$ python -q
>>> import numpy as np
>>> np.set_printoptions(precision=3, suppress=True, linewidth=140)
>>> K = np.load("dump.npy")
>>> print(K)
[[ 1.048  8.166 -1.568 -0.426]
 [ 0.493 -5.736  3.426  1.344]
 [-0.046  0.144  3.952 -0.951]
 [-0.07  -0.12  -6.826 -0.919]
 [-0.429 -7.186 -1.123  0.44 ]
 [ 0.226  7.506 -1.709  0.574]
 [-0.027  1.266  0.943  0.253]
 [-1.119 -7.155  1.885  1.619]
 [-0.829  6.634  0.165 -0.036]
 [ 0.247  2.657 -0.757 -0.979]
 [-0.191 -5.886 -5.215 -0.146]
 [ 0.209  3.141 -1.46  -0.603]]
>>> other = np.array([[-3, -1, -2], [3, 5, 2], [4, -2, 0], [3, -1, -4]])
>>> print(np.einsum("ij,ij->i", K, K))
[70.422 46.689 16.546 47.458 53.277 59.641  2.557 58.621 44.726  8.652 61.899 12.405]
>>> print(np.vstack([K, other.T]).shape)
(15, 4)
>>> cen = K - K.mean(axis=0)
>>> V = np.linalg.svd(cen)[2][:2]
>>> other = cen - cen @ V.T @ V
>>> print(np.diag(V.T @ V))
[0.002 0.994 0.989 0.015]
>>> print((cen @ V.T).std(axis=0))
[5.472 3.007]
>>> print(np.round(np.cov(cen @ V.T, rowvar=False), 3) + 0)
[[32.669  0.   ]
 [ 0.     9.863]]
>>> hat = K @ np.linalg.solve(K.T @ K, K.T)
>>> print(np.round(np.linalg.eigvalsh(hat), 3) + 0)
[0. 0. 0. 0. 0. 0. 0. 0. 1. 1. 1. 1.]
>>> E = np.maximum(np.array([[3, 9],
...     [4, 9],
...     [2, 9],
...     [0, 1],
...     [8, 0],
...     [1, 3],
...     [6, 2],
...     [0, 4],
...     [5, 3],
...     [8, 6],
...     [2, 7],
...     [4, 5],
...     [0, 3],
...     [5, 7],
...     [0, 1],
...     [8, 4],
...     [3, 6],
...     [7, 6]]) @ np.array([[3, 2, 2], [3, 3, 2]]) + np.array([2, 1, 2]), 0)
>>> print(E)
[[38 34 26]
 [41 36 28]
 [35 32 24]
 [ 5  4  4]
 [26 17 18]
 [14 12 10]
 [26 19 18]
 [14 13 10]
 [26 20 18]
 [44 35 30]
 [29 26 20]
 [29 24 20]
 [11 10  8]
 [38 32 26]
 [ 5  4  4]
 [38 29 26]
 [29 25 20]
 [41 33 28]]
>>> x0 = np.array([-7, 6, 8, 6])
>>> target = K @ x0
>>> c, lr = np.zeros(4), 1 / np.linalg.norm(K, 2) ** 2
>>> for i in range(300):
...     c -= lr * K.T @ (K @ c - target)
...     if i % 50 == 0: print(i, round(np.linalg.norm(K @ c - target), 3))
... 
0 68.963
50 9.895
100 5.465
150 3.261
200 2.062
250 1.351
>>> print(c)
[-6.466  5.982  7.994  6.079]
>>> A = np.loadtxt("m.csv", delimiter=",")
>>> print(A)
[[ 0.    -0.923  0.386]
 [ 0.659 -0.29  -0.694]
 [-0.753 -0.254 -0.608]]
>>> # keeps lengths
>>> other = np.array([[3, 2], [2, 2], [-3, 3]])
>>> print(np.linalg.matrix_rank(A @ other))
2
>>> print(A @ other)
[[-3.002 -0.688]
 [ 3.478 -1.347]
 [-0.943 -3.836]]
>>> print(np.einsum("ik,kj->ji", A, other))
[[-3.002  3.478 -0.943]
 [-0.688 -1.347 -3.836]]
>>> print(np.round(A @ A.T, 3) + 0)
[[1. 0. 0.]
 [0. 1. 0.]
 [0. 0. 1.]]
>>> print(np.linalg.pinv(A))
[[ 0.     0.659 -0.753]
 [-0.923 -0.29  -0.254]
 [ 0.386 -0.694 -0.608]]
>>> x0 = np.array([-2, 1, 2])
>>> target = A @ x0
>>> print(target)
[-0.151 -2.996  0.036]
>>> print(np.linalg.solve(A, target + A[:, 1]))
[-2.  2.  2.]
>>> print(np.linalg.solve(A, 3 * target))
[-6.  3.  6.]
>>> print(np.linalg.solve(A, A[:, 2]))
[-0. -0.  1.]
>>> x0 = np.array([1, -2, 1])
>>> print(np.round(np.linalg.inv(A), 3) + 0)
[[ 0.     0.659 -0.753]
 [-0.923 -0.29  -0.254]
 [ 0.386 -0.694 -0.608]]
>>> print(np.abs(np.linalg.eigvals(A)))
[1. 1. 1.]
>>> print([p for p in range(1, 25) if np.allclose(np.linalg.matrix_power(A, p), np.eye(3))])
[]
>>> print(round(float(np.linalg.det(A)), 3))
-1.0
>>> print(np.sort(np.abs(np.degrees(np.angle(np.linalg.eigvals(A))))))
[ 87.072  87.072 180.   ]
>>> M = np.array([[1.1, 2.0, -2.0], [-1.0, 0.1, -1.0], [1.0, 2.0, -1.9]])
>>> hat = np.triu(np.array([[4, -9, -3], [8, 5, -4], [5, 5, 4]]), 1) + np.eye(3)
>>> other = hat @ M @ np.linalg.inv(hat)
>>> print(hat @ M - M @ hat)
[[  6.   3.  26.]
 [ -4. -17.   5.]
 [  0.   9.  11.]]
>>> print(np.linalg.norm(M, axis=1).argmax())
0
>>> print(round(np.linalg.norm(M, 2), 3))
4.239
>>> left, sigma, VT = np.linalg.svd(M, full_matrices=False)
>>> print(sigma / sigma[0])
[1.    0.322 0.016]
>>> print(np.abs(VT[0]))
[0.326 0.666 0.671]
>>> print(np.cumsum(sigma ** 2) / np.sum(sigma ** 2))
[0.906 1.    1.   ]
>>> print(round(float(np.sqrt((sigma ** 2).sum())), 3), round(float(np.linalg.norm(M)), 3))
4.453 4.453
>>> print((sigma > 1e-8).sum())
3
>>> print(sigma)
[4.239 1.363 0.068]
>>> print(np.round(left.T @ M @ VT.T, 3) + 0)
[[4.239 0.    0.   ]
 [0.    1.363 0.   ]
 [0.    0.    0.068]]
>>> print(left.shape, sigma.shape, VT.shape)
(3, 3) (3,) (3, 3)
>>> print(np.allclose(left * sigma @ VT, M))
True
>>> other = np.array([[0, 0, 1], [-2, 0, 2], [0, 0, -2], [-1, 2, 1], [-2, 2, -2]])
>>> X = other.T @ other
>>> print(X)
[[ 9 -6 -1]
 [-6  8 -2]
 [-1 -2 14]]
>>> Q, V = np.linalg.qr(X[:, :1])[0], np.linalg.qr(X[:, 1:])[0]
>>> sigma = np.linalg.svd(Q.T @ V, compute_uv=False)
>>> print(sigma)
[0.958]
>>> print(np.degrees(np.arccos(sigma.clip(0, 1))))
[16.722]
>>> print((sigma > 0.9).sum())
1
>>> r0 = np.array([-3, 9, -9])
>>> other = X + np.outer(r0, np.eye(3)[2])
>>> print(np.linalg.matrix_rank(np.linalg.inv(other) - np.linalg.inv(X), tol=1e-8))
1
>>> print(np.linalg.matrix_rank(other - X))
1
>>> W0 = np.load("data.npy")
>>> print(W0)
[[1 2 1 2 1 2]
 [1 0 1 0 1 0]
 [2 2 2 2 2 2]
 [1 2 1 2 1 2]
 [1 0 1 0 1 0]
 [2 2 2 2 2 2]]
>>> left, sigma, VT = np.linalg.svd(W0)
>>> print(np.argmax(sigma[:-1] / (sigma[1:] + 1e-6)) + 1)
2
>>> other = left[:, :2] @ np.diag(sigma[:2]) @ VT[:2]
>>> print(np.linalg.matrix_rank(W0, rtol=0.05))
2
>>> print(other.round(3) + 0)
[[1. 2. 1. 2. 1. 2.]
 [1. 0. 1. 0. 1. 0.]
 [2. 2. 2. 2. 2. 2.]
 [1. 2. 1. 2. 1. 2.]
 [1. 0. 1. 0. 1. 0.]
 [2. 2. 2. 2. 2. 2.]]
>>> print(np.linalg.matrix_rank(other))
2
>>> r0 = np.array([5, 3, 0])
>>> print(np.polyval(r0, W0[3]))
[ 8 26  8 26  8 26]
>>> print(np.array([np.convolve(row, r0, "same") for row in W0]))
[[13 11 13 11 13  6]
 [ 3  5  3  5  3  0]
 [16 16 16 16 16  6]
 [13 11 13 11 13  6]
 [ 3  5  3  5  3  0]
 [16 16 16 16 16  6]]
>>> x0 = np.array([-1, 4, -3, 2, -1, 5])
>>> h = np.maximum(W0 @ x0, 0)
>>> print(h)
[17  0 12 17  0 12]
>>> print(np.maximum(W0 @ x0, 0) - np.maximum(-W0 @ x0, 0))
[17 -5 12 17 -5 12]
>>> print(W0 * (h > 1e-9)[:, None])
[[1 2 1 2 1 2]
 [0 0 0 0 0 0]
 [2 2 2 2 2 2]
 [1 2 1 2 1 2]
 [0 0 0 0 0 0]
 [2 2 2 2 2 2]]
>>> print(np.tanh(W0 @ x0))
[ 1. -1.  1.  1. -1.  1.]
>>> print(np.flatnonzero(h > 1e-9))
[0 2 3 5]
>>> mat = np.loadtxt("block11.csv", delimiter=",")
>>> print(mat)
[[-0.667 -0.5    0.543 -0.105]
 [ 0.    -0.5   -0.584 -0.639]
 [-0.222 -0.389 -0.487  0.75 ]
 [ 0.711 -0.59   0.357  0.136]]
>>> r0 = np.array([1, -2, -2, -1])
>>> other = mat + np.outer(r0, np.eye(4)[1])
>>> print(np.linalg.matrix_rank(np.linalg.inv(other) - np.linalg.inv(mat), tol=1e-8))
1
>>> print(round(np.linalg.eigvals(mat).sum().real, 3))
-1.518
>>> print(np.linalg.eigvals(mat))
[ 1.   +0.j    -0.759+0.651j -0.759-0.651j -1.   +0.j   ]
>>> print(np.kron(np.eye(2, dtype=int), mat))
[[-0.667 -0.5    0.543 -0.105 -0.    -0.     0.    -0.   ]
 [ 0.    -0.5   -0.584 -0.639  0.    -0.    -0.    -0.   ]
 [-0.222 -0.389 -0.487  0.75  -0.    -0.    -0.     0.   ]
 [ 0.711 -0.59   0.357  0.136  0.    -0.     0.     0.   ]
 [-0.    -0.     0.    -0.    -0.667 -0.5    0.543 -0.105]
 [ 0.    -0.    -0.    -0.     0.    -0.5   -0.584 -0.639]
 [-0.    -0.    -0.     0.    -0.222 -0.389 -0.487  0.75 ]
 [ 0.    -0.     0.     0.     0.711 -0.59   0.357  0.136]]
>>> print(round(np.einsum("ii->", mat), 3))
-1.518
>>> print(round(float(np.linalg.det(mat[::-1])), 3))
-1.0
>>> print(round(float(np.einsum("ij,ji->", mat, mat)), 3))
2.304
>>> print(round(np.linalg.det(2 * mat), 3), round(np.linalg.det(mat), 3))
-16.0 -1.0
>>> left, sigma, VT = np.linalg.svd(mat, full_matrices=False)
>>> print(np.round(VT @ VT.T, 3) + 0)
[[1. 0. 0. 0.]
 [0. 1. 0. 0.]
 [0. 0. 1. 0.]
 [0. 0. 0. 1.]]
>>> print(sigma)
[1. 1. 1. 1.]
>>> print(np.cumsum(sigma ** 2) / np.sum(sigma ** 2))
[0.25 0.5  0.75 1.  ]
>>> print(np.allclose(left * sigma @ VT, mat))
True
>>> print(np.sqrt((sigma ** 2).sum()), round(np.linalg.norm(mat), 3))
2.0 2.0
>>> x0 = np.array([1, 1, 0, -2])
>>> print([p for p in range(1, 25) if np.allclose(np.linalg.matrix_power(mat, p), np.eye(4))])
[]
>>> print(4 - np.linalg.matrix_rank(mat - np.eye(4), tol=1e-8))
1
>>> print(np.round(np.linalg.inv(mat), 3) + 0)
[[-0.667  0.    -0.222  0.711]
 [-0.5   -0.5   -0.389 -0.59 ]
 [ 0.543 -0.584 -0.487  0.357]
 [-0.105 -0.639  0.75   0.136]]
>>> print(np.abs(np.linalg.eigvals(mat)))
[1. 1. 1. 1.]
>>> rng = np.random.default_rng(320528)
>>> other = mat + rng.integers(-2, 3, (4, 2)) @ rng.integers(-2, 3, (2, 4))
>>> print(other)
[[ 0.333 -0.5   -1.457 -0.105]
 [ 0.    -1.5   -6.584 -0.639]
 [ 1.778 -0.389 -4.487  0.75 ]
 [ 4.711  0.41  -1.643  0.136]]
>>> print(np.abs(other - mat).sum(axis=1))
[3. 7. 6. 7.]
>>> print(np.round(np.linalg.svd(other - mat, compute_uv=False), 3) + 0)
[8.193 3.985 0.    0.   ]
>>> print(np.linalg.matrix_rank(other - mat, tol=1e-8))
2
>>> arr = np.load("case16.npy")
>>> print(arr)
[[ 0.467 -0.277 -0.383  0.16 ]
 [-0.277  0.243  0.28   0.171]
 [-0.383  0.28   0.35   0.046]
 [ 0.16   0.171  0.046  0.94 ]]
>>> # projection: eigenvalues are 0 or 1
>>> print(np.argsort(-np.linalg.norm(arr, axis=0).round(6), kind="stable")[:3])
[3 0 2]
>>> G = arr.T @ arr
>>> print(round(float(np.trace(G)), 3), round(float((arr ** 2).sum()), 3))
2.0 2.0
>>> print(np.allclose(G, G.T))
True
>>> print((arr @ arr.T).shape)
(4, 4)
>>> print(np.round(np.linalg.svd(arr, compute_uv=False) ** 2, 3) + 0)
[1. 1. 0. 0.]
